In [1]: import numpy as np

In [2]: np.set_printoptions(precision=3, suppress=True, linewidth=100)

In [3]: rd = lambda a: np.round(a, 3) + 0

In [4]: data = np.loadtxt("a.csv", delimiter=",")

In [5]: data
Out[5]: 
array([[-2.1,  0.1,  1.7,  1.8],
       [ 0.3,  0.7, -0.8,  0.9],
       [ 1.7,  0.8, -0.7,  0.5],
       [ 0.5, -1.5,  0.3, -0.6],
       [-0.7,  0.3,  0.4, -2.3],
       [ 0.1, -1.1, -0.5,  2. ],
       [-1.1,  0.7,  0. ,  0.2],
       [ 3.9,  4.8,  3.3,  1.5],
       [ 0.4,  0.3,  0.7, -0.2],
       [-0.3,  1.3,  0.3,  2.5],
       [-1.8,  1.3,  0.9,  0.7],
       [-1.3,  0.6,  0.8, -1.7],
       [-1.2, -0.1,  0.8, -1.8],
       [ 0.6,  0.3, -0.9, -0.6],
       [ 0.1, -0.5,  0.8,  1.3],
       [-0.6, -0.3, -0.8, -2.2],
       [-0.7, -0.7,  0.9, -0.6],
       [ 1.3, -1. , -2. ,  2.5],
       [ 0.7, -0.4, -0.3, -0.4],
       [-0.8,  1. , -1. ,  0.5],
       [ 0.1, -0.2,  0.7,  0.6],
       [ 0.3,  1.3, -1.5,  0.1],
       [-0.9, -0.3,  1. , -0.5],
       [-0.1,  1.2,  1.4,  0.8],
       [-0.4,  0.9, -0.8, -0.7],
       [-1.5, -1.4,  1. ,  0.3],
       [ 0.1,  0. , -0.6,  2.1],
       [-1.1, -0.8,  0.4,  0.8],
       [-1.7, -0.6, -1.5,  0.2],
       [-1.6,  0. , -2.2,  1. ],
       [-0.8, -0.4,  2. ,  0.4],
       [-0.4,  2.7, -0.1, -1.2],
       [ 0.6, -0.3,  0.6,  1.3]])

In [6]: u = np.array([-3, 1])

In [7]: print(rd(np.convolve(data[6], u)))
[ 3.3 -3.2  0.7 -0.6  0.2]

In [8]: rd(np.correlate(data[6], data[4], "full"))
Out[8]: array([ 2.53, -2.05, -0.05,  0.52, -0.41,  0.06, -0.14])

In [9]: rd(np.polyval(u, data[6]))
Out[9]: array([ 4.3, -1.1,  1. ,  0.4])

In [10]: cov = data.T @ data

In [11]: np.linalg.matrix_rank(cov)
Out[11]: np.int64(4)

In [12]: print(rd(np.linalg.svd(data, compute_uv=False) ** 2))
[74.552 53.605 40.063 27.54 ]

In [13]: rd(np.diag(cov))
Out[13]: array([46.38, 49.71, 45.39, 54.28])

In [14]: print(np.allclose(cov, cov.T))
True

In [15]: rd(np.linalg.eigvalsh(cov)[::-1])
Out[15]: array([74.552, 53.605, 40.063, 27.54 ])

In [16]: np.trace(cov), (data ** 2).sum()
Out[16]: (np.float64(195.76), np.float64(195.76))

In [17]: q, Rm = np.linalg.qr(data)

In [18]: print(rd(Rm))
[[ 6.81   2.439  0.501  1.389]
 [ 0.    -6.615 -1.908 -0.055]
 [ 0.     0.     6.442 -0.014]
 [ 0.     0.     0.     7.235]]

In [19]: rd(abs(Rm[0, 0])), rd(np.linalg.norm(data[:, 0]))
Out[19]: (np.float64(6.81), np.float64(6.81))

In [20]: rd(q.T @ q)
Out[20]: 
array([[1., 0., 0., 0.],
       [0., 1., 0., 0.],
       [0., 0., 1., 0.],
       [0., 0., 0., 1.]])

In [21]: q.shape, Rm.shape
Out[21]: ((33, 4), (4, 4))

In [22]: q, V = np.linalg.qr(data[:, :3])[0], np.linalg.qr(data[:, 3:])[0]

In [23]: sv = np.linalg.svd(q.T @ V, compute_uv=False)

In [24]: (sv > 0.9).sum()
Out[24]: np.int64(0)

In [25]: print(rd(sv))
[0.189]

In [26]: W0 = np.array([[-2.0, 0.7, 1.5, 0.8],
    ...:     [-1.3, -1.4, 1.0, -0.6],
    ...:     [0.0, 1.3, -0.6, -0.2],
    ...:     [-0.3, -0.2, -0.6, 0.6],
    ...:     [-1.1, 0.5, 0.4, 1.0]])

In [27]: Z = data[[28, 2]].astype(float)

In [28]: for _ in range(6):
    ...:     z = np.linalg.norm(data[:, None] - Z, axis=-1).argmin(axis=1)
    ...:     Z = np.array([data[z == j].mean(axis=0) for j in range(2)])
    ...: 

In [29]: z
Out[29]: 
array([0, 1, 1, 0, 0, 1, 0, 1, 1, 1, 0, 0, 0, 1, 1, 0, 0, 1, 1, 1, 1, 1, 0, 1, 0, 0, 1, 0, 0, 0, 0,
       0, 1])

In [30]: rd(Z[1] - Z[0])
Out[30]: array([ 1.586,  0.483, -0.314,  1.327])

In [31]: np.abs(Z[1] - Z[0]).argmax()
Out[31]: np.int64(0)

In [32]: np.bincount(z)
Out[32]: array([17, 16])

In [33]: print(rd(Z))
[[-1.024  0.029  0.282 -0.365]
 [ 0.562  0.512 -0.031  0.962]]
